In [1]: import numpy as np

In [2]: np.set_printoptions(precision=2, suppress=True, linewidth=200)

In [3]: tidy = lambda a: np.round(a, 2) + 0

In [4]: mat = np.load("mat.npy")

In [5]: mat
Out[5]: 
array([[-3, -4, -3, -4],
       [-4,  3, -4,  3],
       [-3, -4, -3, -4],
       [-4,  3, -4,  3]])

In [6]: np.all(np.linalg.eigvalsh(mat) > 0)
Out[6]: np.False_

In [7]: tidy(np.linalg.eigvalsh(mat).min())
Out[7]: np.float64(-10.0)

In [8]: A = np.load("run8.npy")

In [9]: A
Out[9]: 
array([[ 2, -1, -1,  0,  0,  2, -2,  1,  2, -2],
       [-1,  2, -1, -1,  0,  0,  2, -2,  1,  2],
       [-1, -1,  2, -1, -1,  0,  0,  2, -2,  1],
       [ 0, -1, -1,  2, -1, -1,  0,  0,  2, -2],
       [ 0,  0, -1, -1,  2, -1, -1,  0,  0,  2],
       [ 2,  0,  0, -1, -1,  2, -1, -1,  0,  0],
       [-2,  2,  0,  0, -1, -1,  2, -1, -1,  0],
       [ 1, -2,  2,  0,  0, -1, -1,  2, -1, -1],
       [ 2,  1, -2,  2,  0,  0, -1, -1,  2, -1],
       [-2,  2,  1, -2,  2,  0,  0, -1, -1,  2]])

In [10]: # symmetric, so the eigenvalues are real

In [11]: [round(float(np.linalg.det(A[:i, :i])), 2) + 0 for i in range(1, 11)]
Out[11]: [2.0, 3.0, 0.0, -12.0, -40.0, 75.0, -90.0, -192.0, 26.0, 3795.0]

In [12]: vec = np.array([7, 0, 8, 0, 1, 4, 8, 7, 7, 4])

In [13]: target = A @ vec

In [14]: target
Out[14]: array([ 11,   2,  12,  -7, -10,   6, -17,  14,  -7, -10])

In [15]: tidy(np.linalg.solve(A, target))
Out[15]: array([7., 0., 8., 0., 1., 4., 8., 7., 7., 4.])

In [16]: tidy(np.linalg.solve(A, A[:, 3]))
Out[16]: array([0., 0., 0., 1., 0., 0., 0., 0., 0., 0.])

In [17]: np.linalg.solve(A, target[:-1])
ValueError: solve1: Input operand 1 has a mismatch in its core dimension 0, with gufunc signature (m,m),(m)->(m) (size 9 is different from 10)


In [18]: tidy(np.linalg.solve(A.T, A[5]))
Out[18]: array([0., 0., 0., 0., 0., 1., 0., 0., 0., 0.])

In [19]: rk = np.linalg.matrix_rank(mat)

In [20]: rk
Out[20]: np.int64(2)

In [21]: null = np.linalg.svd(mat)[2][rk:].T

In [22]: np.linalg.matrix_rank(mat.T @ mat), np.linalg.matrix_rank(mat @ mat.T)
Out[22]: (np.int64(2), np.int64(2))

In [23]: np.allclose(mat @ null, 0)
Out[23]: True

In [24]: blk = np.stack([A, -2 * A, A[::-1]])

In [25]: (blk @ A.T).shape
Out[25]: (3, 10, 10)

In [26]: blk.shape
Out[26]: (3, 10, 10)

In [27]: np.linalg.matrix_rank(blk.reshape(3, -1))
Out[27]: np.int64(2)

In [28]: blk.sum(axis=0)
Out[28]: 
array([[-4,  3,  2, -2,  2, -2,  2, -2, -3,  4],
       [ 3, -1, -1,  3,  0,  0, -3,  1,  1, -3],
       [ 2, -1,  0,  1,  1, -1, -1,  0,  1, -2],
       [-2,  3,  1, -2,  0,  0,  2, -1, -3,  2],
       [ 2,  0,  1,  0, -3,  3,  0, -1,  0, -2],
       [-2,  0, -1,  0,  3, -3,  0,  1,  0,  2],
       [ 2, -3, -1,  2,  0,  0, -2,  1,  3, -2],
       [-2,  1,  0, -1, -1,  1,  1,  0, -1,  2],
       [-3,  1,  1, -3,  0,  0,  3, -1, -1,  3],
       [ 4, -3, -2,  2, -2,  2, -2,  2,  3, -4]])

In [29]: feats = np.load("a.npy")

In [30]: feats
Out[30]: 
array([[161.59, 120.28,  -0.09, 117.92,  21.37,  59.57, 180.32],
       [161.43, 118.74,  -0.18, 118.93,  21.9 ,  59.  , 179.01],
       [156.89, 121.4 ,   0.67, 119.86,  19.72,  60.07, 180.41],
       [160.72, 118.51,   1.11, 120.08,  19.77,  60.84, 178.55],
       [161.79, 122.25,   1.82, 119.74,  20.67,  60.34, 177.84],
       [160.09, 118.98,   0.09, 119.94,  20.33,  59.92, 181.14],
       [158.93, 120.83,  -0.51, 118.76,  18.76,  60.33, 179.67],
       [159.19, 121.88,   0.61, 118.35,  19.95,  60.37, 180.16],
       [162.02, 120.67,  -0.33, 121.94,  21.03,  60.21, 179.6 ],
       [160.79, 121.52,  -0.36, 120.19,  19.74,  61.34, 180.26],
       [159.28, 119.42,  -0.13, 122.49,  18.6 ,  59.83, 180.26],
       [161.14, 119.82,  -0.59, 118.99,  18.88,  60.19, 177.96]])

In [31]: vec = np.array([3, -1, -7, 0, 2, 6, -9])

In [32]: target = feats @ vec

In [33]: tidy(np.linalg.lstsq(feats, target)[0])
Out[33]: array([ 3., -1., -7.,  0.,  2.,  6., -9.])

In [34]: tidy(np.linalg.solve(feats.T @ feats, feats.T @ target))
Out[34]: array([ 3., -1., -7.,  0.,  2.,  6., -9.])

In [35]: tidy(target)
Out[35]: array([-857.6 , -846.48, -879.25, -846.49, -846.8 , -869.42, -858.  , -867.9 , -845.38, -851.45, -866.83, -835.01])

In [36]: rng = np.random.default_rng(9429)

In [37]: target = target + 0.05 * rng.normal(size=12)

In [38]: tidy(target)
Out[38]: array([-857.67, -846.43, -879.24, -846.53, -846.83, -869.5 , -858.04, -867.94, -845.35, -851.5 , -866.95, -835.  ])

In [39]: c, *_ = np.linalg.lstsq(feats, target)

In [40]: tidy(np.linalg.norm(target - feats @ c))
Out[40]: np.float64(0.12)

In [41]: tidy(feats.T @ (target - feats @ c))
Out[41]: array([0., 0., 0., 0., 0., 0., 0.])

In [42]: left, sigma, Vh = np.linalg.svd(feats, full_matrices=False)

In [43]: tidy(np.cumsum(sigma ** 2) / np.sum(sigma ** 2))
Out[43]: array([1., 1., 1., 1., 1., 1., 1.])

In [44]: Y = np.array([[-0.1],
    ...:     [-0.4],
    ...:     [-0.2],
    ...:     [-0.2],
    ...:     [-0.3],
    ...:     [-0.6],
    ...:     [-0.6],
    ...:     [-0.5],
    ...:     [-0.3],
    ...:     [0.3],
    ...:     [0.7]])

In [45]: W2 = np.array([[0.1, 0.6, -0.6, -1.6, -0.3, 0.1, 0.0, 1.8, -0.5, 0.2]])

In [46]: data = Y @ W2

In [47]: tidy(data)
Out[47]: 
array([[-0.01, -0.06,  0.06,  0.16,  0.03, -0.01,  0.  , -0.18,  0.05, -0.02],
       [-0.04, -0.24,  0.24,  0.64,  0.12, -0.04,  0.  , -0.72,  0.2 , -0.08],
       [-0.02, -0.12,  0.12,  0.32,  0.06, -0.02,  0.  , -0.36,  0.1 , -0.04],
       [-0.02, -0.12,  0.12,  0.32,  0.06, -0.02,  0.  , -0.36,  0.1 , -0.04],
       [-0.03, -0.18,  0.18,  0.48,  0.09, -0.03,  0.  , -0.54,  0.15, -0.06],
       [-0.06, -0.36,  0.36,  0.96,  0.18, -0.06,  0.  , -1.08,  0.3 , -0.12],
       [-0.06, -0.36,  0.36,  0.96,  0.18, -0.06,  0.  , -1.08,  0.3 , -0.12],
       [-0.05, -0.3 ,  0.3 ,  0.8 ,  0.15, -0.05,  0.  , -0.9 ,  0.25, -0.1 ],
       [-0.03, -0.18,  0.18,  0.48,  0.09, -0.03,  0.  , -0.54,  0.15, -0.06],
       [ 0.03,  0.18, -0.18, -0.48, -0.09,  0.03,  0.  ,  0.54, -0.15,  0.06],
       [ 0.07,  0.42, -0.42, -1.12, -0.21,  0.07,  0.  ,  1.26, -0.35,  0.14]])

In [48]: vec = np.array([-2, -1, 0, -1, -1, -2, -2, 0, -2, -1])

In [49]: tidy(data * vec)
Out[49]: 
array([[ 0.02,  0.06,  0.  , -0.16, -0.03,  0.02,  0.  ,  0.  , -0.1 ,  0.02],
       [ 0.08,  0.24,  0.  , -0.64, -0.12,  0.08,  0.  ,  0.  , -0.4 ,  0.08],
       [ 0.04,  0.12,  0.  , -0.32, -0.06,  0.04,  0.  ,  0.  , -0.2 ,  0.04],
       [ 0.04,  0.12,  0.  , -0.32, -0.06,  0.04,  0.  ,  0.  , -0.2 ,  0.04],
       [ 0.06,  0.18,  0.  , -0.48, -0.09,  0.06,  0.  ,  0.  , -0.3 ,  0.06],
       [ 0.12,  0.36,  0.  , -0.96, -0.18,  0.12,  0.  ,  0.  , -0.6 ,  0.12],
       [ 0.12,  0.36,  0.  , -0.96, -0.18,  0.12,  0.  ,  0.  , -0.6 ,  0.12],
       [ 0.1 ,  0.3 ,  0.  , -0.8 , -0.15,  0.1 ,  0.  ,  0.  , -0.5 ,  0.1 ],
       [ 0.06,  0.18,  0.  , -0.48, -0.09,  0.06,  0.  ,  0.  , -0.3 ,  0.06],
       [-0.06, -0.18,  0.  ,  0.48,  0.09, -0.06,  0.  ,  0.  ,  0.3 , -0.06],
       [-0.14, -0.42,  0.  ,  1.12,  0.21, -0.14,  0.  ,  0.  ,  0.7 , -0.14]])

In [50]: tidy(data @ vec)
Out[50]: array([-0.17, -0.68, -0.34, -0.34, -0.51, -1.02, -1.02, -0.85, -0.51,  0.51,  1.19])

In [51]: tidy((data * vec).sum(axis=1))
Out[51]: array([-0.17, -0.68, -0.34, -0.34, -0.51, -1.02, -1.02, -0.85, -0.51,  0.51,  1.19])

In [52]: vec @ data
ValueError: matmul: Input operand 1 has a mismatch in its core dimension 0, with gufunc signature (n?,k),(k,m?)->(n?,m?) (size 11 is different from 10)


In [53]: tidy(np.einsum("ij,j->i", data, vec))
Out[53]: array([-0.17, -0.68, -0.34, -0.34, -0.51, -1.02, -1.02, -0.85, -0.51,  0.51,  1.19])

In [54]: (data @ vec).argmax()
Out[54]: np.int64(10)
